% ipython --no-banner

In [1]: import numpy as np

In [2]: np.set_printoptions(suppress=True, linewidth=100)

In [3]: feats = np.load("x.npy")

In [4]: feats
Out[4]: 
array([[ 14.241,  10.961,  -8.779],
       [-11.107, -16.481,  -2.242],
       [-16.413,  11.414,   0.579],
       [-19.341,  -3.534,   3.664],
       [ -2.091, -15.27 ,  12.745],
       [ -7.164,  16.54 ,   8.666],
       [ -6.869,  -3.42 ,  18.469],
       [ -1.893,   9.826, -17.317],
       [-16.284,   2.115, -11.417],
       [-12.094,  15.72 ,  -2.571],
       [ 15.16 ,   1.536, -12.954],
       [  9.99 ,  12.693,  11.793]])

In [5]: Q, r_ = np.linalg.qr(feats)

In [6]: Q.shape, r_.shape
Out[6]: ((12, 3), (3, 3))

In [7]: round(abs(r_[0, 0]), 3), round(np.linalg.norm(feats[:, 0]), 3)
Out[7]: (np.float64(42.628), np.float64(42.628))

In [8]: np.round(Q.T @ Q, 3) + 0
Out[8]: 
array([[1., 0., 0.],
       [0., 1., 0.],
       [0., 0., 1.]])

In [9]: A = np.load("mat.npy")

In [10]: A
Out[10]: 
array([[1, 7, 1, 7, 1, 7],
       [3, 6, 3, 6, 3, 6],
       [5, 4, 5, 4, 5, 4],
       [1, 7, 1, 7, 1, 7],
       [3, 6, 3, 6, 3, 6],
       [5, 4, 5, 4, 5, 4]])

In [11]: U, sig, Vh = np.linalg.svd(A)

In [12]: evecs = Vh[:(sig > 1e-8).sum()]

In [13]: rng = np.random.default_rng(108511)

In [14]: x = A[3] + -2 * A[0] + rng.integers(2) * np.eye(6)[2]

In [15]: x
Out[15]: array([-1., -7., -1., -7., -1., -7.])

In [16]: np.round(np.linalg.norm(x - evecs.T @ evecs @ x), 3)
Out[16]: np.float64(0.0)

In [17]: np.round(evecs.T @ evecs, 3) + 0
Out[17]: 
array([[0.333, 0.   , 0.333, 0.   , 0.333, 0.   ],
       [0.   , 0.333, 0.   , 0.333, 0.   , 0.333],
       [0.333, 0.   , 0.333, 0.   , 0.333, 0.   ],
       [0.   , 0.333, 0.   , 0.333, 0.   , 0.333],
       [0.333, 0.   , 0.333, 0.   , 0.333, 0.   ],
       [0.   , 0.333, 0.   , 0.333, 0.   , 0.333]])

In [18]: x = np.array([3, 0, -1, -2, 3, -1])

In [19]: a = np.maximum(A @ x, 0)

In [20]: np.maximum(A @ x, 0) - np.maximum(-A @ x, 0)
Out[20]: array([-16,  -3,  13, -16,  -3,  13])

In [21]: np.maximum(A @ (3 * x), 0)
Out[21]: array([ 0,  0, 39,  0,  0, 39])

In [22]: ang = np.radians(120)

In [23]: r_ = np.eye(6)

In [24]: r_[2, 2] = r_[5, 5] = np.cos(ang)

In [25]: r_[2, 5], r_[5, 2] = -np.sin(ang), np.sin(ang)

In [26]: r_.round(3)
Out[26]: 
array([[ 1.   ,  0.   ,  0.   ,  0.   ,  0.   ,  0.   ],
       [ 0.   ,  1.   ,  0.   ,  0.   ,  0.   ,  0.   ],
       [ 0.   ,  0.   , -0.5  ,  0.   ,  0.   , -0.866],
       [ 0.   ,  0.   ,  0.   ,  1.   ,  0.   ,  0.   ],
       [ 0.   ,  0.   ,  0.   ,  0.   ,  1.   ,  0.   ],
       [ 0.   ,  0.   ,  0.866,  0.   ,  0.   , -0.5  ]])

In [27]: A2 = A @ r_.T

In [28]: np.round(np.abs(A2 - A).max(axis=0), 3)
Out[28]: array([ 0.   ,  0.   , 10.964,  0.   ,  0.   ,  9.634])

In [29]: A2.round(3)
Out[29]: 
array([[ 1.   ,  7.   , -6.562,  7.   ,  1.   , -2.634],
       [ 3.   ,  6.   , -6.696,  6.   ,  3.   , -0.402],
       [ 5.   ,  4.   , -5.964,  4.   ,  5.   ,  2.33 ],
       [ 1.   ,  7.   , -6.562,  7.   ,  1.   , -2.634],
       [ 3.   ,  6.   , -6.696,  6.   ,  3.   , -0.402],
       [ 5.   ,  4.   , -5.964,  4.   ,  5.   ,  2.33 ]])

In [30]: t3 = np.stack([A, -1 * A, A[::-1]])

In [31]: np.linalg.matrix_rank(t3)
Out[31]: array([2, 2, 2])

In [32]: t3.sum(axis=0)
Out[32]: 
array([[5, 4, 5, 4, 5, 4],
       [3, 6, 3, 6, 3, 6],
       [1, 7, 1, 7, 1, 7],
       [5, 4, 5, 4, 5, 4],
       [3, 6, 3, 6, 3, 6],
       [1, 7, 1, 7, 1, 7]])

In [33]: np.round(np.linalg.norm(t3, axis=(1, 2)), 3)
Out[33]: array([28.566, 28.566, 28.566])

In [34]: np.linalg.matrix_rank(t3.reshape(3, -1))
Out[34]: np.int64(2)

In [35]: M = np.load("out9.npy")

In [36]: M
Out[36]: 
array([[ 4, -1, -1, -1],
       [ 5,  1, -4, -1],
       [11, -5,  0, -3]])

In [37]: A2 = M / np.linalg.norm(M, axis=1, keepdims=True)

In [38]: cov = A2 @ A2.T

In [39]: (np.abs(cov) > 0.9).astype(int)
Out[39]: 
array([[1, 0, 1],
       [0, 1, 0],
       [1, 0, 1]])

In [40]: (cov - 2 * np.eye(3)).round(6).argmax(axis=1)
Out[40]: array([2, 0, 0])

In [41]: cov.round(3)
Out[41]: 
array([[1.   , 0.84 , 0.958],
       [0.84 , 1.   , 0.649],
       [0.958, 0.649, 1.   ]])

In [42]: np.round(np.linalg.norm(A2, axis=1), 3)
Out[42]: array([1., 1., 1.])

In [43]: np.round(np.degrees(np.arccos(np.clip(cov[0, 2], -1, 1))), 3)
Out[43]: np.float64(16.623)

In [44]: cov[0].round(3)
Out[44]: array([1.   , 0.84 , 0.958])

In [45]: t3 = np.stack([M, 3 * M, M[::-1]])

In [46]: (t3 @ M.T).shape
Out[46]: (3, 3, 3)

In [47]: def softmax(z):
    ...:     e = np.exp(z - z.max(axis=-1, keepdims=True))
    ...:     return e / e.sum(axis=-1, keepdims=True)
    ...: 

In [48]: np.round(softmax(M[2]), 3) + 0
Out[48]: array([1., 0., 0., 0.])

In [49]: np.round(softmax(10 * M[2]), 3) + 0
Out[49]: array([1., 0., 0., 0.])

In [50]: scores = M @ M.T / np.sqrt(4)

In [51]: softmax(scores).round(6).argmax(axis=1)
Out[51]: array([2, 2, 2])

In [52]: np.round(softmax(scores)[2] @ M, 3) + 0
Out[52]: array([11., -5.,  0., -3.])

In [53]: np.round(softmax(scores), 3) + 0
Out[53]: 
array([[0.   , 0.   , 1.   ],
       [0.   , 0.007, 0.993],
       [0.   , 0.   , 1.   ]])

In [54]: U, sig, Vh = np.linalg.svd(M)

In [55]: np.argmax(sig[:-1] / (sig[1:] + 1e-6)) + 1
Out[55]: np.int64(2)

In [56]: sig.round(3) + 0
Out[56]: array([13.954,  4.72 ,  0.   ])

In [57]: A2 = U[:, :2] @ np.diag(sig[:2]) @ Vh[:2]

In [58]: np.linalg.matrix_rank(M, rtol=0.05)
Out[58]: np.int64(2)

In [59]: A2.round(3) + 0
Out[59]: 
array([[ 4., -1., -1., -1.],
       [ 5.,  1., -4., -1.],
       [11., -5.,  0., -3.]])

In [60]: round(np.abs(M - A2).max(), 3)
Out[60]: np.float64(0.0)

In [61]: K = np.load("block0.npy")

In [62]: K
Out[62]: 
array([[-27.014,  -9.556,   7.934],
       [-18.148,  -8.704,   5.37 ],
       [ -4.148,  -5.895,   1.545],
       [ -1.708,  -4.849,   0.927],
       [ -0.833,  -4.326,   0.71 ],
       [ -0.512,  -4.097,   0.631],
       [ -0.326,  -3.95 ,   0.585],
       [ -0.198,  -3.842,   0.553],
       [  0.808,  -2.426,   0.282],
       [  0.838,  -2.315,   0.269],
       [  0.844,  -1.409,   0.193],
       [  0.681,  -0.942,   0.158],
       [  0.118,  -0.123,   0.036],
       [  0.059,  -0.06 ,   0.019],
       [ -0.279,   0.255,  -0.114],
       [ -0.887,   0.657,  -0.901],
       [  0.542,  -0.243,  -3.547],
       [  4.079,  -2.003,  -6.776],
       [ 24.589, -10.47 , -20.446],
       [ 31.52 , -13.082, -24.558]])

In [63]: x = np.array([2, 1, 2])

In [64]: y = K @ x

In [65]: coef, lr = np.zeros(3), 1 / np.linalg.norm(K, 2) ** 2

In [66]: for i in range(25):
    ...:     coef -= lr * K.T @ (K @ coef - y)
    ...:     if i % 5 == 0: print(i, round(np.linalg.norm(K @ coef - y), 3))
    ...: 
0 46.104
5 22.2
10 14.561
15 12.276
20 11.253

In [67]: np.round(np.linalg.cond(K), 3)
Out[67]: np.float64(8.794)

In [68]: x = np.array([3, 1, -3])

In [69]: y = K @ x

In [70]: np.round(np.linalg.lstsq(K, y)[0], 3)
Out[70]: array([ 3.,  1., -3.])

In [71]: y = y + 0.3 * rng.normal(size=20)

In [72]: y.round(3)
Out[72]: 
array([-114.374,  -78.866,  -22.837,  -12.566,   -9.075,   -7.53 ,   -6.635,   -6.135,   -0.612,
         -0.529,    0.808,    0.436,    0.134,    0.429,    0.078,    1.309,   11.967,   30.251,
        124.793,  155.361])

In [73]: coef, *_ = np.linalg.lstsq(K, y)

In [74]: coef.round(3)
Out[74]: array([ 3.002,  0.981, -2.994])

In [75]: coef.round()
Out[75]: array([ 3.,  1., -3.])

In [76]: np.round(K.T @ (y - K @ coef), 3) + 0
Out[76]: array([0., 0., 0.])

In [77]: cen = K - K.mean(axis=0)

In [78]: evecs = np.linalg.svd(cen)[2][:2]

In [79]: A2 = cen - cen @ evecs.T @ evecs

In [80]: round(float(np.linalg.norm(A2) / np.linalg.norm(cen)), 3)
Out[80]: 0.105

In [81]: np.round(np.diag(evecs.T @ evecs), 3)
Out[81]: array([0.813, 0.777, 0.41 ])

In [82]: np.round((cen @ evecs.T).std(axis=0), 3)
Out[82]: array([13.636,  4.057])

In [83]: W1 = np.array([[0, 0], [3, -2], [-3, 0], [3, 1], [-3, -3], [5, 4]])

In [84]: coef = np.array([0, 1])

In [85]: act = np.maximum(A @ W1 + coef, 0)

In [86]: np.linalg.matrix_rank(act)
Out[86]: np.int64(2)

In [87]: cent = np.array([[9, 2, 0], [2, 0, 1]])

In [88]: act @ cent
Out[88]: 
array([[677, 142,  19],
       [452,  96,  10],
       [126,  28,   0],
       [677, 142,  19],
       [452,  96,  10],
       [126,  28,   0]])

In [89]: W1 @ cent
Out[89]: 
array([[  0,   0,   0],
       [ 23,   6,  -2],
       [-27,  -6,   0],
       [ 29,   6,   1],
       [-33,  -6,  -3],
       [ 53,  10,   4]])

In [90]: A2 = np.c_[K[:, :2] @ np.array([[0, 3], [-1, 3]]), np.array([-5, -9, -6, 0, -9, -5, 7, -9, -6, -3, 0, -7, 3, 2, -2, -9, 7, 2, 5, -4])]

In [91]: A2.round(3)
Out[91]: 
array([[   9.556, -109.71 ,   -5.   ],
       [   8.704,  -80.556,   -9.   ],
       [   5.895,  -30.129,   -6.   ],
       [   4.849,  -19.671,    0.   ],
       [   4.326,  -15.477,   -9.   ],
       [   4.097,  -13.827,   -5.   ],
       [   3.95 ,  -12.828,    7.   ],
       [   3.842,  -12.12 ,   -9.   ],
       [   2.426,   -4.854,   -6.   ],
       [   2.315,   -4.431,   -3.   ],
       [   1.409,   -1.695,    0.   ],
       [   0.942,   -0.783,   -7.   ],
       [   0.123,   -0.015,    3.   ],
       [   0.06 ,   -0.003,    2.   ],
       [  -0.255,   -0.072,   -2.   ],
       [  -0.657,   -0.69 ,   -9.   ],
       [   0.243,    0.897,    7.   ],
       [   2.003,    6.228,    2.   ],
       [  10.47 ,   42.357,    5.   ],
       [  13.082,   55.314,   -4.   ]])

In [92]: np.round(np.linalg.norm(np.linalg.qr(K)[0].T @ A2, axis=0) ** 2 / ((A2 ** 2).sum(axis=0) + 1e-12), 3)
Out[92]: array([1.   , 1.   , 0.347])

In [93]: W0 = np.load("sample3.npy")

In [94]: W0
Out[94]: 
array([[ 0.128, -0.59 , -0.004],
       [ 2.312, -0.053, -0.079],
       [ 2.211,  1.316, -0.219],
       [-4.609, -1.069,  0.074],
       [-0.941, -0.47 ,  0.063],
       [ 2.209, -0.683, -0.107],
       [-2.268,  0.387, -0.182],
       [-1.93 , -0.395,  0.181],
       [ 0.952, -0.86 ,  0.053],
       [ 1.903, -0.822,  0.153],
       [-1.661,  0.811,  0.06 ],
       [ 2.086, -0.654,  0.159],
       [ 1.185, -0.495,  0.114],
       [-4.378,  0.133, -0.153],
       [-0.133, -0.276,  0.052],
       [ 0.763,  0.528, -0.255],
       [ 5.11 , -0.336, -0.068],
       [-0.804, -1.081, -0.126],
       [-0.041, -0.716, -0.113]])

In [95]: z = rng.permutation(3)

In [96]: A2 = W0[:, z] * rng.choice([-1, 1], 3)

In [97]: A2
Out[97]: 
array([[ 0.59 , -0.128, -0.004],
       [ 0.053, -2.312, -0.079],
       [-1.316, -2.211, -0.219],
       [ 1.069,  4.609,  0.074],
       [ 0.47 ,  0.941,  0.063],
       [ 0.683, -2.209, -0.107],
       [-0.387,  2.268, -0.182],
       [ 0.395,  1.93 ,  0.181],
       [ 0.86 , -0.952,  0.053],
       [ 0.822, -1.903,  0.153],
       [-0.811,  1.661,  0.06 ],
       [ 0.654, -2.086,  0.159],
       [ 0.495, -1.185,  0.114],
       [-0.133,  4.378, -0.153],
       [ 0.276,  0.133,  0.052],
       [-0.528, -0.763, -0.255],
       [ 0.336, -5.11 , -0.068],
       [ 1.081,  0.804, -0.126],
       [ 0.716,  0.041, -0.113]])

In [98]: U, _, Vh = np.linalg.svd(W0.T @ A2)

In [99]: np.round(np.linalg.lstsq(W0, A2)[0], 3) + 0
Out[99]: 
array([[ 0., -1.,  0.],
       [-1.,  0.,  0.],
       [ 0.,  0.,  1.]])

In [100]: np.round(U @ Vh, 3) + 0
Out[100]: 
array([[ 0., -1.,  0.],
       [-1.,  0.,  0.],
       [ 0.,  0.,  1.]])

In [101]: data = np.load("data.npy")

In [102]: data
Out[102]: 
array([[ 1.532, -0.846, -2.264],
       [-1.863,  1.733,  3.579],
       [-0.087,  0.3  , -0.234],
       [ 0.021, -0.228, -0.074],
       [ 0.531, -0.754, -1.404],
       [ 1.074, -0.639, -1.323],
       [-1.027,  1.082,  1.594],
       [ 1.17 , -0.4  , -1.763],
       [ 0.018, -0.337, -0.745],
       [-0.116,  0.15 ,  0.912],
       [-0.052,  0.196, -0.694],
       [-0.187,  0.775,  0.387],
       [-0.974,  0.178,  2.222]])

In [103]: cov = data.T @ data

In [104]: np.linalg.matrix_rank(cov)
Out[104]: np.int64(3)

In [105]: np.round(np.linalg.svd(data, compute_uv=False) ** 2, 3)
Out[105]: array([49.788,  1.553,  0.64 ])

In [106]: (data @ data.T).shape
Out[106]: (13, 13)

In [107]: np.allclose(cov, cov.T)
Out[107]: True

In [108]: np.round(np.trace(cov), 3), np.round((data ** 2).sum(), 3)
Out[108]: (np.float64(51.982), np.float64(51.982))

In [109]: cent = data[[1, 12]].astype(float)

In [110]: for _ in range(6):
     ...:     z = np.linalg.norm(data[:, None] - cent, axis=-1).argmin(axis=1)
     ...:     cent = np.array([data[z == j].mean(axis=0) for j in range(2)])
     ...: 

In [111]: z
Out[111]: array([1, 0, 1, 1, 1, 1, 0, 1, 1, 1, 1, 1, 0])

In [112]: cent.round(3)
Out[112]: 
array([[-1.288,  0.998,  2.465],
       [ 0.39 , -0.178, -0.72 ]])
